$ ipython --no-banner

In [1]: import numpy as np

In [2]: np.set_printoptions(precision=1, suppress=True, linewidth=120, legacy="1.25")

In [3]: feats = np.loadtxt("arr.csv", delimiter=",")

In [4]: feats
Out[4]: 
array([[0.5, 0. , 0. , 0.5],
       [0. , 1. , 0. , 0. ],
       [0.3, 0.3, 0.3, 0. ],
       [0. , 0.5, 0. , 0.5]])

In [5]: vec = np.array([3, 0, 8, 2])

In [6]: h = np.maximum(feats @ vec, 0)

In [7]: np.tanh(feats @ vec)
Out[7]: array([1. , 0. , 1. , 0.8])

In [8]: np.maximum(feats @ (3 * vec), 0)
Out[8]: array([ 7.5,  0. , 11. ,  3. ])

In [9]: feats * (h > 1e-9)[:, None]
Out[9]: 
array([[0.5, 0. , 0. , 0.5],
       [0. , 0. , 0. , 0. ],
       [0.3, 0.3, 0.3, 0. ],
       [0. , 0.5, 0. , 0.5]])

In [10]: data = np.load("run3.npy")

In [11]: data
Out[11]: 
array([[-2.,  1.,  0.],
       [ 0., -2.,  1.],
       [ 0.,  0., -2.]])

In [12]: # triangular, det is the product of the diagonal

In [13]: data @ data
Out[13]: 
array([[ 4., -4.,  1.],
       [ 0.,  4., -4.],
       [ 0.,  0.,  4.]])

In [14]: [int(np.linalg.matrix_rank(np.linalg.matrix_power(data, p))) for p in range(1, 4)]
Out[14]: [3, 3, 3]

In [15]: print(np.sort(np.linalg.eigvals(data)))
[-2. -2. -2.]

In [16]: np.linalg.matrix_rank(data - data[0, 0] * np.eye(3))
Out[16]: 2

In [17]: np.linalg.matrix_power(data - np.diag(np.diag(data)), 3)
Out[17]: 
array([[0., 0., 0.],
       [0., 0., 0.],
       [0., 0., 0.]])

In [18]: f = np.array([2, 0, -4])

In [19]: other = data + np.outer(f, np.eye(3)[1])

In [20]: print(np.linalg.matrix_rank(other - data))
1

In [21]: np.linalg.matrix_rank(np.linalg.inv(other) - np.linalg.inv(data), tol=1e-8)
Out[21]: 1

In [22]: ang = np.radians(90)

In [23]: r_ = np.eye(3)

In [24]: r_[2, 2] = r_[1, 1] = np.cos(ang)

In [25]: r_[2, 1], r_[1, 2] = -np.sin(ang), np.sin(ang)

In [26]: r_.round(1) + 0
Out[26]: 
array([[ 1.,  0.,  0.],
       [ 0.,  0.,  1.],
       [ 0., -1.,  0.]])

In [27]: other = data @ r_.T

In [28]: np.abs(other - data).max(axis=0)
Out[28]: array([0., 3., 2.])

In [29]: np.allclose(np.linalg.norm(data, axis=1), np.linalg.norm(other, axis=1))
Out[29]: True

In [30]: W0 = np.array([[-5.0, -6.1, -6.9],
    ...:     [-14.4, 1.1, 10.0],
    ...:     [16.4, 2.7, 6.6],
    ...:     [10.9, -6.3, -1.3],
    ...:     [11.6, -1.0, -2.2],
    ...:     [6.5, 1.7, -13.1],
    ...:     [-5.9, 2.6, 6.1],
    ...:     [-13.5, 9.3, -0.2],
    ...:     [-20.4, -8.8, 12.1],
    ...:     [-29.0, 9.6, -3.9],
    ...:     [-4.7, 0.7, -9.2],
    ...:     [-67.5, 11.2, -7.2],
    ...:     [-28.9, 1.1, -0.1]])

In [31]: dist = np.linalg.norm(W0[:, None] - W0[None], axis=-1)

In [32]: np.linalg.norm(W0, axis=1)
Out[32]: array([10.5, 17.6, 17.9, 12.7, 11.8, 14.7,  8.9, 16.4, 25.3, 30.8, 10.4, 68.8, 28.9])

In [33]: dist.shape
Out[33]: (13, 13)

In [34]: dist[4]
Out[34]: array([18. , 28.8, 10.7,  5.4,  0. , 12.3, 19.7, 27.2, 35.9, 42. , 17.8, 80.2, 40.6])

In [35]: dist[4].round(6).argsort(kind="stable")[:4]
Out[35]: array([4, 3, 2, 5])

In [36]: np.unravel_index(dist.round(6).argmax(), dist.shape)
Out[36]: (2, 11)

In [37]: dist.mean(axis=1).argmax()
Out[37]: 11
